In [1]: import numpy as np

In [2]: from numpy import linalg as LA

In [3]: np.set_printoptions(precision=2, suppress=True, linewidth=120, legacy="1.25")

In [4]: X = np.minimum.outer(np.arange(1, 14), np.arange(1, 14)) * -3

In [5]: X
Out[5]: 
array([[ -3,  -3,  -3,  -3,  -3,  -3,  -3,  -3,  -3,  -3,  -3,  -3,  -3],
       [ -3,  -6,  -6,  -6,  -6,  -6,  -6,  -6,  -6,  -6,  -6,  -6,  -6],
       [ -3,  -6,  -9,  -9,  -9,  -9,  -9,  -9,  -9,  -9,  -9,  -9,  -9],
       [ -3,  -6,  -9, -12, -12, -12, -12, -12, -12, -12, -12, -12, -12],
       [ -3,  -6,  -9, -12, -15, -15, -15, -15, -15, -15, -15, -15, -15],
       [ -3,  -6,  -9, -12, -15, -18, -18, -18, -18, -18, -18, -18, -18],
       [ -3,  -6,  -9, -12, -15, -18, -21, -21, -21, -21, -21, -21, -21],
       [ -3,  -6,  -9, -12, -15, -18, -21, -24, -24, -24, -24, -24, -24],
       [ -3,  -6,  -9, -12, -15, -18, -21, -24, -27, -27, -27, -27, -27],
       [ -3,  -6,  -9, -12, -15, -18, -21, -24, -27, -30, -30, -30, -30],
       [ -3,  -6,  -9, -12, -15, -18, -21, -24, -27, -30, -33, -33, -33],
       [ -3,  -6,  -9, -12, -15, -18, -21, -24, -27, -30, -33, -36, -36],
       [ -3,  -6,  -9, -12, -15, -18, -21, -24, -27, -30, -33, -36, -39]])

In [6]: # symmetric, so the eigenvalues are real

In [7]: T = np.stack([X, -1 * X, X[::-1]])

In [8]: LA.norm(T, axis=(1, 2))
Out[8]: array([223.52, 223.52, 223.52])

In [9]: (T @ X.T).shape
Out[9]: (3, 13, 13)

In [10]: LA.matrix_rank(T)
Out[10]: array([13, 13, 13])

In [11]: np.einsum("bij,cij->bc", T, T)
Out[11]: 
array([[ 49959, -49959,  33894],
       [-49959,  49959, -33894],
       [ 33894, -33894,  49959]])

In [12]: T.shape
Out[12]: (3, 13, 13)

In [13]: X.sum(axis=0)
Out[13]: array([ -39,  -75, -108, -138, -165, -189, -210, -228, -243, -255, -264, -270, -273])

In [14]: round(LA.norm(X), 2)
Out[14]: 223.52

In [15]: m1 = np.array([[1, 0, 0, 0, 0, 0, 0, 0],
    ...:     [0, 1, 0, 0, 0, 0, 0, 0],
    ...:     [2, 0, 1, 0, 0, 0, 0, 0],
    ...:     [1, 1, -2, 1, 0, 0, 0, 0],
    ...:     [-1, -2, -1, -2, 1, 0, 0, 0],
    ...:     [0, 1, 1, 2, 1, 1, 0, 0],
    ...:     [0, -2, 2, 0, -1, 1, 1, 0],
    ...:     [-1, -2, -1, -2, 2, 1, 1, 1]])

In [16]: # triangular: eigenvalues sit on the diagonal

In [17]: rng = np.random.default_rng(95584)

In [18]: Y = m1 + rng.integers(-2, 3, (8, 7)) @ rng.integers(-2, 3, (7, 8))

In [19]: Y
Out[19]: 
array([[ 2,  2, -6,  7,  2, 11,  0,  0],
       [-3,  1, -2,  0, -2,  8, -1,  1],
       [ 9,  1,  4,  1, -2, -7, -2, -6],
       [ 4,  5, -6,  5, -1, -4,  7, -3],
       [ 0, -2, -7, -1,  4, -2,  1,  3],
       [-3,  5,  0,  0, -3,  2,  5,  2],
       [-3,  0,  3, -3,  1,  7,  0, 10],
       [ 1, -2, -4, -3,  0, -3,  0, -1]])

In [20]: LA.matrix_rank(Y - m1, tol=1e-8)
Out[20]: 7

In [21]: Y - m1
Out[21]: 
array([[ 1,  2, -6,  7,  2, 11,  0,  0],
       [-3,  0, -2,  0, -2,  8, -1,  1],
       [ 7,  1,  3,  1, -2, -7, -2, -6],
       [ 3,  4, -4,  4, -1, -4,  7, -3],
       [ 1,  0, -6,  1,  3, -2,  1,  3],
       [-3,  4, -1, -2, -4,  1,  5,  2],
       [-3,  2,  1, -3,  2,  6, -1, 10],
       [ 2,  0, -3, -1, -2, -4, -1, -2]])

In [22]: np.abs(Y - m1).sum(axis=1)
Out[22]: array([29, 17, 29, 30, 17, 22, 28, 15])

In [23]: w1 = np.array([[2, 0, 3],
    ...:     [1, 3, 2],
    ...:     [0, 0, 3],
    ...:     [1, 3, 3],
    ...:     [0, 3, 3],
    ...:     [2, 1, 0],
    ...:     [3, 0, 0],
    ...:     [3, 0, 0]])

In [24]: c = np.array([5, -5, 5])

In [25]: act = np.maximum(Y @ w1 + c, 0)

In [26]: act
Out[26]: 
array([[40, 39, 24],
       [16,  0,  0],
       [ 0,  0, 43],
       [27, 18, 21],
       [10,  0,  0],
       [29,  3,  0],
       [40,  0,  0],
       [ 0,  0,  0]])

In [27]: (act > 0).astype(int)
Out[27]: 
array([[1, 1, 1],
       [1, 0, 0],
       [0, 0, 1],
       [1, 1, 1],
       [1, 0, 0],
       [1, 1, 0],
       [1, 0, 0],
       [0, 0, 0]])

In [28]: (act > 0).mean(axis=0)
Out[28]: array([0.75, 0.38, 0.38])

In [29]: basis = np.array([[5, -9], [9, -5], [7, 7]])

In [30]: w1 @ basis
Out[30]: 
array([[ 31,   3],
       [ 46, -10],
       [ 21,  21],
       [ 53,  -3],
       [ 48,   6],
       [ 19, -23],
       [ 15, -27],
       [ 15, -27]])

In [31]: act @ basis
Out[31]: 
array([[ 719, -387],
       [  80, -144],
       [ 301,  301],
       [ 444, -186],
       [  50,  -90],
       [ 172, -276],
       [ 200, -360],
       [   0,    0]])

In [32]: w1 = np.array([[2, 0, -5, -2, 0],
    ...:     [-2, -1, 0, 4, -1],
    ...:     [-3, 4, 2, -3, -1],
    ...:     [5, 2, -1, 5, -1],
    ...:     [0, -3, -2, -4, 3],
    ...:     [1, 2, 4, -5, 4],
    ...:     [5, 4, 2, -1, -1],
    ...:     [-3, -1, 1, 3, -2]])

In [33]: c = np.array([4, 5, 5, -5, -9])

In [34]: act = np.maximum(m1 @ w1 + c, 0)

In [35]: act
Out[35]: 
array([[ 6,  5,  0,  0,  0],
       [ 2,  4,  5,  0,  0],
       [ 5,  9,  0,  0,  0],
       [15,  0,  0,  8,  0],
       [ 0,  0,  8,  0,  0],
       [10, 11,  7,  0,  0],
       [ 8, 24, 17,  0,  0],
       [ 2,  0, 13,  0,  3]])

In [36]: (act > 0).astype(int)
Out[36]: 
array([[1, 1, 0, 0, 0],
       [1, 1, 1, 0, 0],
       [1, 1, 0, 0, 0],
       [1, 0, 0, 1, 0],
       [0, 0, 1, 0, 0],
       [1, 1, 1, 0, 0],
       [1, 1, 1, 0, 0],
       [1, 0, 1, 0, 1]])

In [37]: basis = np.array([[0, 2, 0], [1, 1, 2], [3, 3, 0], [2, 2, 2], [2, 1, 1]])

In [38]: (act @ basis).round(6).argmax(axis=1)
Out[38]: array([1, 1, 1, 1, 0, 1, 1, 1])

In [39]: m1.ravel(order="F")
Out[39]: 
array([ 1,  0,  2,  1, -1,  0,  0, -1,  0,  1,  0,  1, -2,  1, -2, -2,  0,  0,  1, -2, -1,  1,  2, -1,  0,  0,  0,  1,
       -2,  2,  0, -2,  0,  0,  0,  0,  1,  1, -1,  2,  0,  0,  0,  0,  0,  1,  1,  1,  0,  0,  0,  0,  0,  0,  1,  1,
        0,  0,  0,  0,  0,  0,  0,  1])

In [40]: m1.reshape(8, 9)
---------------------------------------------------------------------------
ValueError                                Traceback (most recent call last)
Cell In[40], line 1
----> 1 m1.reshape(8, 9)

ValueError: cannot reshape array of size 64 into shape (8,9)

In [41]: T = m1.reshape(8, 2, -1)

In [42]: T.sum(axis=1)
Out[42]: 
array([[ 1,  0,  0,  0],
       [ 0,  1,  0,  0],
       [ 2,  0,  1,  0],
       [ 1,  1, -2,  1],
       [ 0, -2, -1, -2],
       [ 1,  2,  1,  2],
       [-1, -1,  3,  0],
       [ 1, -1,  0, -1]])

In [43]: T[:, 0]
Out[43]: 
array([[ 1,  0,  0,  0],
       [ 0,  1,  0,  0],
       [ 2,  0,  1,  0],
       [ 1,  1, -2,  1],
       [-1, -2, -1, -2],
       [ 0,  1,  1,  2],
       [ 0, -2,  2,  0],
       [-1, -2, -1, -2]])

In [44]: np.einsum("ihd,ihd->ih", T, T)
Out[44]: 
array([[ 1,  0],
       [ 1,  0],
       [ 5,  0],
       [ 7,  0],
       [10,  1],
       [ 6,  2],
       [ 8,  3],
       [10,  7]])

In [45]: arr = rng.normal(size=(36, 6)) + 3 * np.array([3, -5, -3, -5, 5, -3])

In [46]: arr
Out[46]: 
array([[  9.37, -13.25,  -9.58, -15.39,  16.51,  -8.68],
       [  9.25, -15.05, -10.52, -16.27,  15.29, -10.34],
       [  9.11, -14.53,  -8.36, -17.16,  14.66,  -9.5 ],
       [  9.45, -14.54,  -8.14, -14.69,  16.32,  -9.74],
       [  9.03, -15.61,  -9.16, -16.04,  14.95, -11.26],
       [  9.84, -15.09,  -8.43, -17.67,  14.79,  -9.63],
       [  8.72, -14.03,  -8.06, -15.77,  14.01,  -9.22],
       [  8.52, -16.38,  -8.06, -16.89,  14.25, -10.04],
       [  8.72, -14.13,  -9.62, -16.73,  15.44,  -9.83],
       [  8.47, -15.13,  -8.43, -14.08,  16.19,  -8.  ],
       [  8.53, -14.94,  -9.79, -15.34,  15.54,  -7.85],
       [  8.24, -15.  , -10.46, -16.99,  16.96, -10.62],
       [  8.07, -15.14,  -9.92, -16.71,  16.1 ,  -8.86],
       [ 10.63, -13.76,  -6.79, -12.71,  13.54,  -8.52],
       [ 10.48, -16.89,  -7.99, -14.23,  14.87,  -8.27],
       [  9.57, -16.96,  -8.78, -13.97,  13.81, -10.84],
       [  8.21, -14.33,  -9.11, -14.49,  16.13,  -8.3 ],
       [  8.67, -15.25,  -8.71, -14.38,  14.46, -10.32],
       [  8.29, -15.36, -10.05, -15.83,  14.34,  -8.99],
       [ 10.48, -15.15,  -8.01, -15.04,  13.34, -11.04],
       [  9.1 , -16.07,  -7.26, -14.09,  16.07,  -9.55],
       [  9.78, -15.37,  -8.74, -14.18,  14.94,  -9.21],
       [  7.28, -15.45,  -9.22, -15.57,  14.36,  -9.02],
       [  9.25, -14.73, -10.26, -12.51,  17.05, -11.58],
       [  8.93, -14.67,  -8.8 , -14.91,  15.77,  -8.36],
       [  8.1 , -15.64,  -8.29, -15.23,  16.4 ,  -8.32],
       [  8.73, -15.29,  -8.61, -16.77,  15.1 ,  -9.06],
       [  9.02, -14.  ,  -9.23, -14.79,  14.47,  -9.95],
       [  8.95, -16.05,  -8.8 , -13.92,  15.96,  -8.85],
       [ 10.79, -15.31,  -7.68, -13.85,  15.54,  -8.94],
       [  8.5 , -15.4 ,  -8.92, -16.29,  14.  ,  -8.23],
       [  9.77, -16.07,  -8.87, -13.53,  17.45,  -9.76],
       [  7.79, -14.12,  -8.31, -15.03,  16.27,  -9.23],
       [  9.41, -13.68,  -8.86, -14.  ,  13.24, -10.51],
       [  8.7 , -15.57,  -9.77, -17.74,  13.84,  -7.78],
       [  9.92, -14.28,  -8.6 , -14.97,  15.34,  -6.87]])

In [47]: Y = np.array([[1, 3], [3, 0], [2, 0], [3, 2], [2, 1], [3, 1]])

In [48]: np.vstack([arr, Y.T]).shape
Out[48]: (38, 6)

In [49]: LA.matrix_rank(arr @ Y)
Out[49]: 2

In [50]: LA.matrix_rank(np.vstack([arr, Y.T]))
Out[50]: 6

In [51]: Xs = arr - arr.mean(axis=0)

In [52]: vecs = LA.svd(Xs)[2][:1]

In [53]: Y = Xs - Xs @ vecs.T @ vecs

In [54]: Y.std(axis=0)
Out[54]: array([0.65, 0.85, 0.73, 0.34, 1.08, 1.06])

In [55]: (Xs @ vecs.T).std(axis=0)
Out[55]: array([1.43])

In [56]: np.round(np.diag(vecs.T @ vecs), 2) + 0
Out[56]: array([0.11, 0.  , 0.09, 0.79, 0.01, 0.  ])

In [57]: np.cov(Xs @ vecs.T, rowvar=False)
Out[57]: array(2.11)

In [58]: basis = arr[[16, 34]].astype(float)

In [59]: for _ in range(7):
    ...:     lab = LA.norm(arr[:, None] - basis, axis=-1).argmin(axis=1)
    ...:     basis = np.array([arr[lab == j].mean(axis=0) for j in range(2)])
    ...: 

In [60]: lab
Out[60]: array([0, 1, 1, 0, 1, 1, 1, 1, 1, 0, 1, 1, 1, 0, 0, 0, 0, 0, 1, 0, 0, 0, 1, 0, 0, 0, 1, 0, 0, 0, 1, 0, 0, 0, 1, 0])

In [61]: basis
Out[61]: 
array([[  9.34, -15.01,  -8.54, -14.29,  15.41,  -9.28],
       [  8.64, -15.13,  -9.26, -16.52,  14.91,  -9.35]])

In [62]: basis[1] - basis[0]
Out[62]: array([-0.7 , -0.12, -0.73, -2.23, -0.5 , -0.07])

In [63]: J = np.loadtxt("mat.csv", delimiter=",")

In [64]: J
Out[64]: 
array([[ 1.  ,  0.  ,  0.  ,  0.  ,  0.  ,  0.  ,  0.  ,  0.  ,  0.  ,  0.  ,  0.  ],
       [ 0.  ,  1.  ,  0.  ,  0.  ,  0.  ,  0.  ,  0.  ,  0.  ,  0.  ,  0.  ,  0.  ],
       [ 0.  ,  0.  ,  1.  ,  0.  ,  0.  ,  0.  ,  0.  ,  0.  ,  0.  ,  0.  ,  0.  ],
       [ 0.  ,  0.  ,  0.  ,  1.  ,  0.  ,  0.  ,  0.  ,  0.  ,  0.  ,  0.  ,  0.  ],
       [ 0.  ,  0.  ,  0.  ,  0.  ,  0.71,  0.  ,  0.  ,  0.  ,  0.  ,  0.71,  0.  ],
       [ 0.  ,  0.  ,  0.  ,  0.  ,  0.  ,  1.  ,  0.  ,  0.  ,  0.  ,  0.  ,  0.  ],
       [ 0.  ,  0.  ,  0.  ,  0.  ,  0.  ,  0.  ,  1.  ,  0.  ,  0.  ,  0.  ,  0.  ],
       [ 0.  ,  0.  ,  0.  ,  0.  ,  0.  ,  0.  ,  0.  ,  1.  ,  0.  ,  0.  ,  0.  ],
       [ 0.  ,  0.  ,  0.  ,  0.  ,  0.  ,  0.  ,  0.  ,  0.  ,  1.  ,  0.  ,  0.  ],
       [ 0.  ,  0.  ,  0.  ,  0.  , -0.71,  0.  ,  0.  ,  0.  ,  0.  ,  0.71,  0.  ],
       [ 0.  ,  0.  ,  0.  ,  0.  ,  0.  ,  0.  ,  0.  ,  0.  ,  0.  ,  0.  ,  1.  ]])

In [65]: Y = LA.invert(m1)
---------------------------------------------------------------------------
AttributeError                            Traceback (most recent call last)
Cell In[65], line 1
----> 1 Y = LA.invert(m1)

AttributeError: module 'numpy.linalg' has no attribute 'invert'

In [66]: Y = LA.inv(m1)

In [67]: Y.round(2) + 0
Out[67]: 
array([[  1.,   0.,   0.,   0.,   0.,   0.,   0.,   0.],
       [  0.,   1.,   0.,   0.,   0.,   0.,   0.,   0.],
       [ -2.,   0.,   1.,   0.,   0.,   0.,   0.,   0.],
       [ -5.,  -1.,   2.,   1.,   0.,   0.,   0.,   0.],
       [-11.,   0.,   5.,   2.,   1.,   0.,   0.,   0.],
       [ 23.,   1., -10.,  -4.,  -1.,   1.,   0.,   0.],
       [-30.,   1.,  13.,   6.,   2.,  -1.,   1.,   0.],
       [ 18.,  -2.,  -8.,  -4.,  -3.,   0.,  -1.,   1.]])

In [68]: np.round(LA.inv(Y), 2) + 0
Out[68]: 
array([[ 1.,  0.,  0.,  0.,  0.,  0.,  0.,  0.],
       [ 0.,  1.,  0.,  0.,  0.,  0.,  0.,  0.],
       [ 2.,  0.,  1.,  0.,  0.,  0.,  0.,  0.],
       [ 1.,  1., -2.,  1.,  0.,  0.,  0.,  0.],
       [-1., -2., -1., -2.,  1.,  0.,  0.,  0.],
       [ 0.,  1.,  1.,  2.,  1.,  1.,  0.,  0.],
       [ 0., -2.,  2.,  0., -1.,  1.,  1.,  0.],
       [-1., -2., -1., -2.,  2.,  1.,  1.,  1.]])

In [69]: np.round(LA.cond(m1), 2)
Out[69]: 270.63

In [70]: np.round(m1 @ Y, 2) + 0
Out[70]: 
array([[1., 0., 0., 0., 0., 0., 0., 0.],
       [0., 1., 0., 0., 0., 0., 0., 0.],
       [0., 0., 1., 0., 0., 0., 0., 0.],
       [0., 0., 0., 1., 0., 0., 0., 0.],
       [0., 0., 0., 0., 1., 0., 0., 0.],
       [0., 0., 0., 0., 0., 1., 0., 0.],
       [0., 0., 0., 0., 0., 0., 1., 0.],
       [0., 0., 0., 0., 0., 0., 0., 1.]])

In [71]: np.allclose(Y, m1.T)
Out[71]: False

In [72]: (np.abs(Y) > 1e-9).astype(int)
Out[72]: 
array([[1, 0, 0, 0, 0, 0, 0, 0],
       [0, 1, 0, 0, 0, 0, 0, 0],
       [1, 0, 1, 0, 0, 0, 0, 0],
       [1, 1, 1, 1, 0, 0, 0, 0],
       [1, 0, 1, 1, 1, 0, 0, 0],
       [1, 1, 1, 1, 1, 1, 0, 0],
       [1, 1, 1, 1, 1, 1, 1, 0],
       [1, 1, 1, 1, 1, 0, 1, 1]])
